In [1]: import numpy as np

In [2]: np.set_printoptions(precision=3, suppress=True, linewidth=100, sign=" ")

In [3]: data = np.loadtxt("layer0.csv", delimiter=",")

In [4]: print(data)
[[  5.   0.   3.   5.]
 [  7.   0.   9.   2.]
 [  6.   8.   0.   6.]
 [ -9.   0. -15.   1.]]

In [5]: def softmax(z):
   ...:     e = np.exp(z - z.max(axis=-1, keepdims=True))
   ...:     return e / e.sum(axis=-1, keepdims=True)
   ...: 

In [6]: print(softmax(data).sum(axis=1))
[ 1.  1.  1.  1.]

In [7]: print(softmax(data[0]))
[ 0.467  0.003  0.063  0.467]

In [8]: print(softmax(data[0] + 3))
[ 0.467  0.003  0.063  0.467]

In [9]: att = data @ data.T / np.sqrt(4)

In [10]: print(np.round(softmax(att), 3) + 0)
[[ 0.001  0.996  0.002  0.   ]
 [ 0.     1.     0.     0.   ]
 [ 0.     0.     1.     0.   ]
 [ 0.     0.     0.     1.   ]]

In [11]: print(np.round(softmax(att + np.triu(np.full(att.shape, -np.inf), 1)), 3) + 0)
[[ 1.  0.  0.  0.]
 [ 0.  1.  0.  0.]
 [ 0.  0.  1.  0.]
 [ 0.  0.  0.  1.]]

In [12]: print(softmax(att)[0] @ data)
[ 6.995  0.02   8.969  2.014]

In [13]: print(softmax(att).round(6).argmax(axis=1))
[ 1  1  2  3]

In [14]: print(np.argsort(-np.linalg.norm(data, axis=0).round(6), kind="stable")[:3])
[ 2  0  3]

In [15]: print(round(float(np.linalg.norm(data, 2) / np.linalg.norm(data)), 3))
0.873

In [16]: print(np.linalg.matrix_rank(data, rtol=0.1))
3

In [17]: print(np.linalg.cond(data) > 100)
True

In [18]: P = np.triu(np.array([[3, 2, 1, 1], [3, 0, 1, 3], [0, 2, 0, 0], [0, 0, 2, 3]]), 1) + np.eye(4)

In [19]: A2 = P @ data @ np.linalg.inv(P)

In [20]: print(A2)
[[ 16. -24.  14.  72.]
 [-14.  36. -58. -83.]
 [  6.  -4.  -2.  12.]
 [ -9.  18. -24. -44.]]

In [21]: print(P @ data - data @ P)
[[ 11.  -2.  -2.   6.]
 [-21.  -6. -52.   2.]
 [  0. -12. -14. -30.]
 [  0.  18.   9.   9.]]

In [22]: print(np.allclose(A2, A2.T))
False

In [23]: print(np.round(np.abs(np.linalg.eigvals(A2)).max(), 3))
10.872

In [24]: print(np.linalg.matrix_power(A2, 4))
[[-21800.  29968. -16496. -88464.]
 [ 13186. -23924.  43948.  44272.]
 [ -7552.   9632.  -6184. -26776.]
 [  9720. -15456.  21084.  34588.]]

In [25]: print(round(np.linalg.det(A2), 3))
-0.0

In [26]: f = np.array([0, 3])

In [27]: print(np.array([np.convolve(row, f, "same") for row in data]))
[[  0.  15.   0.   9.]
 [  0.  21.   0.  27.]
 [  0.  18.  24.   0.]
 [  0. -27.   0. -45.]]

In [28]: W0 = np.load("x.npy")

In [29]: print(W0)
[[-4.  0.  2.  0.]
 [-4.  1.  1.  0.]
 [-4.  0.  2.  0.]
 [-6.  3.  3. -2.]]

In [30]: left, sigma, Vh = np.linalg.svd(W0)

In [31]: print(sigma.round(3) + 0)
[ 10.455   2.402   0.955   0.   ]

In [32]: A2 = left[:, :3] @ np.diag(sigma[:3]) @ Vh[:3]

In [33]: print(np.linalg.matrix_rank(A2))
3

In [34]: print(round(float(np.linalg.norm(W0 - A2, 2)), 3), round(sigma[3], 3))
0.0 0.0

In [35]: A2 = np.array([[0, 1, 0],
    ...:     [-1, -2, 1],
    ...:     [3, 1, -2],
    ...:     [0, -3, 2],
    ...:     [-2, 3, -1],
    ...:     [-3, -2, 1]])

In [36]: Z = np.array([[3, 4, 0, 3, 3], [2, 0, 5, 4, 0], [0, 0, 4, 2, 3]])

In [37]: X = A2 @ Z

In [38]: print(X)
[[  2   0   5   4   0]
 [ -7  -4  -6  -9   0]
 [ 11  12  -3   9   3]
 [ -6   0  -7  -8   6]
 [  0  -8  11   4  -9]
 [-13 -12  -6 -15  -6]]

In [39]: rng = np.random.default_rng(378066)

In [40]: A2 = X + rng.integers(-2, 3, (6, 3)) @ rng.integers(-2, 3, (3, 5))

In [41]: print(A2)
[[  4   0   7   2   2]
 [  1   2 -10 -11   2]
 [  7  12 -11  11  -1]
 [ -8  -1  -9  -8   5]
 [  4  -5   9   3  -8]
 [-15 -15  -2 -16  -5]]

In [42]: print(np.round(np.linalg.svd(A2 - X, compute_uv=False), 3) + 0)
[ 13.343  11.395   2.034   0.      0.   ]

In [43]: left, sigma, Vh = np.linalg.svd(X)

In [44]: evecs = Vh[:(sigma > 1e-8).sum()]

In [45]: x = X[3] + -1 * X[4] + rng.integers(2) * np.eye(5)[3]

In [46]: print(x)
[ -6.   8. -18. -11.  15.]

In [47]: print(np.round(np.linalg.norm(x - evecs.T @ evecs @ x), 3))
0.744

In [48]: print(np.diag(evecs.T @ evecs))
[ 0.42   0.463  0.776  0.447  0.895]

In [49]: print(np.allclose(evecs.T @ evecs @ x, x))
False

In [50]: print(evecs.T @ evecs)
[[ 0.42   0.302 -0.046  0.348 -0.17 ]
 [ 0.302  0.463 -0.265  0.181  0.233]
 [-0.046 -0.265  0.776  0.303  0.097]
 [ 0.348  0.181  0.303  0.447 -0.036]
 [-0.17   0.233  0.097 -0.036  0.895]]

In [51]: print(np.linalg.matrix_rank(np.vstack([X, x])))
4

In [52]: A2 = X / np.sqrt((X ** 2).mean(axis=1, keepdims=True))

In [53]: print(np.linalg.matrix_rank(X - X.mean(axis=1, keepdims=True)))
3

In [54]: P = np.triu(np.array([[-5, 5, -6, 6], [3, -8, 1, -8], [1, -7, 9, 9], [8, -6, 7, 1]]), 1) + np.eye(4)

In [55]: A2 = P @ W0 @ np.linalg.inv(P)

In [56]: print(np.trace(A2), np.trace(W0))
-3.0 -3.0

In [57]: print(np.round(np.linalg.det(A2), 3))
-0.0

In [58]: left, sigma, Vh = np.linalg.svd(X)

In [59]: print(sigma.round(3) + 0)
[ 34.185  21.561   5.876   0.      0.   ]

In [60]: A2 = left[:, :3] @ np.diag(sigma[:3]) @ Vh[:3]

In [61]: print(round(float(np.abs(X - A2).max()), 3))
0.0

In [62]: print(round(np.linalg.norm(X - A2) / np.linalg.norm(X), 3))
0.0

In [63]: print(np.linalg.matrix_rank(A2))
3

In [64]: print(A2.round(3) + 0)
[[  2.   0.   5.   4.   0.]
 [ -7.  -4.  -6.  -9.   0.]
 [ 11.  12.  -3.   9.   3.]
 [ -6.   0.  -7.  -8.   6.]
 [  0.  -8.  11.   4.  -9.]
 [-13. -12.  -6. -15.  -6.]]
